$ ipython --no-banner

In [1]: import numpy as np

In [2]: from numpy import linalg as LA

In [3]: np.set_printoptions(precision=3, suppress=True, linewidth=120, legacy="1.25")

In [4]: mat = np.loadtxt("w.csv", delimiter=",")

In [5]: print(mat)
[[  5.  10.  -5.  -5. -15. -15.   0.   0.  10.]
 [  2.   4.  -2.  -2.  -6.  -6.   0.   0.   4.]
 [  3.   6.  -3.  -3.  -9.  -9.   0.   0.   6.]
 [  3.   6.  -3.  -3.  -9.  -9.   0.   0.   6.]
 [  3.   6.  -3.  -3.  -9.  -9.   0.   0.   6.]
 [  2.   4.  -2.  -2.  -6.  -6.   0.   0.   4.]
 [  1.   2.  -1.  -1.  -3.  -3.   0.   0.   2.]
 [  5.  10.  -5.  -5. -15. -15.   0.   0.  10.]
 [  5.  10.  -5.  -5. -15. -15.   0.   0.  10.]]

In [6]: # row 3 repeats row 2

In [7]: r = LA.matrix_rank(mat)

In [8]: print(r)
1

In [9]: ns = LA.svd(mat)[2][r:].T

In [10]: print([int(LA.matrix_rank(mat[:i])) for i in range(1, len(mat) + 1)])
[1, 1, 1, 1, 1, 1, 1, 1, 1]

In [11]: print([int(LA.matrix_rank(np.delete(mat, i, axis=0))) for i in range(9)])
[1, 1, 1, 1, 1, 1, 1, 1, 1]

In [12]: print(np.allclose(mat @ ns, 0))
True

In [13]: print(ns @ ns.T)
[[ 0.966 -0.069  0.034  0.034  0.103  0.103  0.     0.    -0.069]
 [-0.069  0.862  0.069  0.069  0.207  0.207  0.     0.    -0.138]
 [ 0.034  0.069  0.966 -0.034 -0.103 -0.103  0.     0.     0.069]
 [ 0.034  0.069 -0.034  0.966 -0.103 -0.103  0.     0.     0.069]
 [ 0.103  0.207 -0.103 -0.103  0.69  -0.31   0.     0.     0.207]
 [ 0.103  0.207 -0.103 -0.103 -0.31   0.69   0.     0.     0.207]
 [ 0.     0.     0.     0.     0.     0.     1.     0.     0.   ]
 [ 0.     0.     0.     0.     0.     0.     0.     1.     0.   ]
 [-0.069 -0.138  0.069  0.069  0.207  0.207  0.     0.     0.862]]

In [14]: print(LA.matrix_rank(mat.T @ mat), LA.matrix_rank(mat @ mat.T))
1 1

In [15]: print(np.argsort(-LA.norm(mat, axis=0).round(6), kind="stable")[:3])
[4 5 1]

In [16]: print(np.round(LA.norm(mat, 2) / LA.norm(mat), 3))
1.0

In [17]: rng = np.random.default_rng(61217)

In [18]: out = mat + rng.integers(-2, 3, (9, 1)) @ rng.integers(-2, 3, (1, 9))

In [19]: print(out)
[[  3.   9.  -6.  -4. -16. -14.   0.   2.   9.]
 [  4.   5.  -1.  -3.  -5.  -7.   0.  -2.   5.]
 [  3.   6.  -3.  -3.  -9.  -9.   0.   0.   6.]
 [  3.   6.  -3.  -3.  -9.  -9.   0.   0.   6.]
 [  3.   6.  -3.  -3.  -9.  -9.   0.   0.   6.]
 [  6.   6.   0.  -4.  -4.  -8.   0.  -4.   6.]
 [  5.   4.   1.  -3.  -1.  -5.   0.  -4.   4.]
 [  3.   9.  -6.  -4. -16. -14.   0.   2.   9.]
 [  9.  12.  -3.  -7. -13. -17.   0.  -4.  12.]]

In [20]: print(out - mat)
[[-2. -1. -1.  1. -1.  1.  0.  2. -1.]
 [ 2.  1.  1. -1.  1. -1.  0. -2.  1.]
 [ 0.  0.  0.  0.  0.  0.  0.  0.  0.]
 [ 0.  0.  0.  0.  0.  0.  0.  0.  0.]
 [ 0.  0.  0.  0.  0.  0.  0.  0.  0.]
 [ 4.  2.  2. -2.  2. -2.  0. -4.  2.]
 [ 4.  2.  2. -2.  2. -2.  0. -4.  2.]
 [-2. -1. -1.  1. -1.  1.  0.  2. -1.]
 [ 4.  2.  2. -2.  2. -2.  0. -4.  2.]]

In [21]: K = np.array([[1, -1, -1, 1, -1, 1, 1, -1],
    ...:     [1, 1, -1, -1, -1, -1, 1, 1],
    ...:     [1, -1, 1, -1, 1, -1, 1, -1],
    ...:     [1, 1, 1, 1, -1, -1, -1, -1],
    ...:     [1, -1, 1, -1, -1, 1, -1, 1],
    ...:     [1, 1, 1, 1, 1, 1, 1, 1]])

In [22]: K @ K
Traceback (most recent call last):
  Cell In[22], line 1
    K @ K
ValueError: matmul: Input operand 1 has a mismatch in its core dimension 0, with gufunc signature (n?,k),(k,m?)->(n?,m?) (size 6 is different from 8)


In [23]: gram = K.T @ K

In [24]: print((K @ K.T).shape)
(6, 6)

In [25]: print(LA.svd(K, compute_uv=False) ** 2)
[8. 8. 8. 8. 8. 8.]

In [26]: print(gram)
[[ 6  0  2  0 -2  0  2  0]
 [ 0  6  0  2  0 -2  0  2]
 [ 2  0  6  0  2  0 -2  0]
 [ 0  2  0  6  0  2  0 -2]
 [-2  0  2  0  6  0  2  0]
 [ 0 -2  0  2  0  6  0  2]
 [ 2  0 -2  0  2  0  6  0]
 [ 0  2  0 -2  0  2  0  6]]

In [27]: print(np.round(LA.eigvalsh(gram)[::-1], 3) + 0)
[8. 8. 8. 8. 8. 8. 0. 0.]

In [28]: print(np.trace(gram), (K ** 2).sum())
48 48

In [29]: print(np.diag(gram))
[6 6 6 6 6 6 6 6]

In [30]: print(LA.matrix_rank(gram))
6

In [31]: F = np.load("x.npy")

In [32]: print(F)
[[ 3.94  -0.988 -5.241  8.768 16.114 16.415]
 [ 4.964  0.441 -4.723 10.013 14.785 14.04 ]
 [ 3.963  0.427 -3.842 10.482 14.527 14.207]
 [ 6.11   1.21  -5.115  8.085 13.653 15.669]
 [ 4.849  0.408 -5.139  8.846 15.827 14.353]
 [ 5.393  0.811 -5.486  9.368 15.352 14.982]
 [ 5.292 -1.152 -5.189  9.629 16.304 17.402]
 [ 5.89  -1.133 -6.43  10.114 14.801 14.758]
 [ 6.344 -0.047 -4.758 12.142 14.358 15.598]
 [ 5.501  0.22  -5.156 10.454 14.488 14.742]
 [ 4.297 -0.838 -6.721 12.005 12.719 14.246]
 [ 6.293  0.325 -4.182 10.971 16.596 14.979]
 [ 5.342  0.907 -4.366  9.556 14.881 15.982]
 [ 5.989 -0.975 -5.826  8.773 14.594 13.858]
 [ 5.159  1.188 -6.255  9.173 15.905 16.027]
 [ 4.674  1.289 -4.158 10.569 15.071 17.26 ]
 [ 5.948  1.031 -4.755  9.449 15.339 14.321]
 [ 6.276 -0.724 -5.024  9.876 14.62  14.572]
 [ 4.128  0.855 -3.584  8.294 13.927 14.209]
 [ 3.966 -1.435 -5.357  9.067 15.296 15.323]
 [ 6.105  1.416 -4.621  8.292 14.923 14.398]
 [ 4.426 -1.381 -5.434  8.927 15.004 14.263]
 [ 3.143  0.974 -4.626 12.083 14.806 17.393]
 [ 4.18   0.885 -4.436 10.148 13.918 15.051]
 [ 7.14   0.832 -2.8    9.656 14.224 14.336]
 [ 6.128 -1.006 -6.33   8.858 14.275 14.347]
 [ 4.502 -0.45  -5.944 11.204 15.154 14.892]
 [ 4.875 -0.227 -5.098 10.878 14.335 14.664]
 [ 7.602  2.016 -4.501  8.136 14.933 13.407]
 [ 6.061  1.24  -6.158  8.494 15.71  14.959]
 [ 4.967 -0.425 -3.409 11.046 15.204 15.329]]

In [33]: Xc = (F - F.mean(axis=0)) / F.std(axis=0)

In [34]: print(Xc.std(axis=0))
[1. 1. 1. 1. 1. 1.]

In [35]: print(np.argwhere(np.abs(Xc) > 2))
[[ 6  5]
 [ 8  3]
 [10  4]
 [11  4]
 [15  5]
 [22  0]
 [22  5]
 [24  2]
 [28  0]]

In [36]: c = LA.lstsq(np.delete(Xc, 2, axis=1), Xc[:, 2])[0]

In [37]: print(np.abs(c).argmax())
1

In [38]: print(c)
[-0.036  0.453  0.157  0.043 -0.04 ]

In [39]: print(round(float(1 - np.var(Xc[:, 2] - np.delete(Xc, 2, axis=1) @ c)), 3))
0.194

In [40]: x = np.array([1, 0, 1, 1, 2, 0])

In [41]: target = F @ x

In [42]: print(np.round(LA.lstsq(F, target)[0], 3) + 0)
[1. 0. 1. 1. 2. 0.]

In [43]: print(np.round(LA.pinv(F) @ F, 3) + 0)
[[1. 0. 0. 0. 0. 0.]
 [0. 1. 0. 0. 0. 0.]
 [0. 0. 1. 0. 0. 0.]
 [0. 0. 0. 1. 0. 0.]
 [0. 0. 0. 0. 1. 0.]
 [0. 0. 0. 0. 0. 1.]]

In [44]: try:
    ...:     LA.solve(F, target)
    ...: except LA.LinAlgError as e:
    ...:     print(repr(e))
    ...: 
LinAlgError('Last 2 dimensions of the array must be square')

In [45]: target = target + 0.05 * rng.normal(size=31)

In [46]: print(target)
[39.68  39.761 39.716 36.509 40.205 39.858 42.23  39.228 42.486 39.709 34.962 46.374 40.198 38.147 39.949 41.281 41.336
 40.453 36.636 38.309 39.56  37.913 40.23  37.702 42.404 37.176 40.026 39.34  41.105 39.802 43.101]

In [47]: c, *_ = LA.lstsq(F, target)

In [48]: print(round(LA.norm(target - F @ c), 3))
0.337

In [49]: print(c.round())
[ 1. -0.  1.  1.  2.  0.]

In [50]: print(np.count_nonzero(F))
186

In [51]: print(LA.matrix_rank(F))
6

In [52]: np.zeros(31, 6)
Traceback (most recent call last):
  Cell In[52], line 1
    np.zeros(31, 6)
TypeError: Cannot interpret '6' as a data type


In [53]: print(F.sum(axis=0))
[ 163.447    5.694 -154.664  303.356  461.643  465.982]
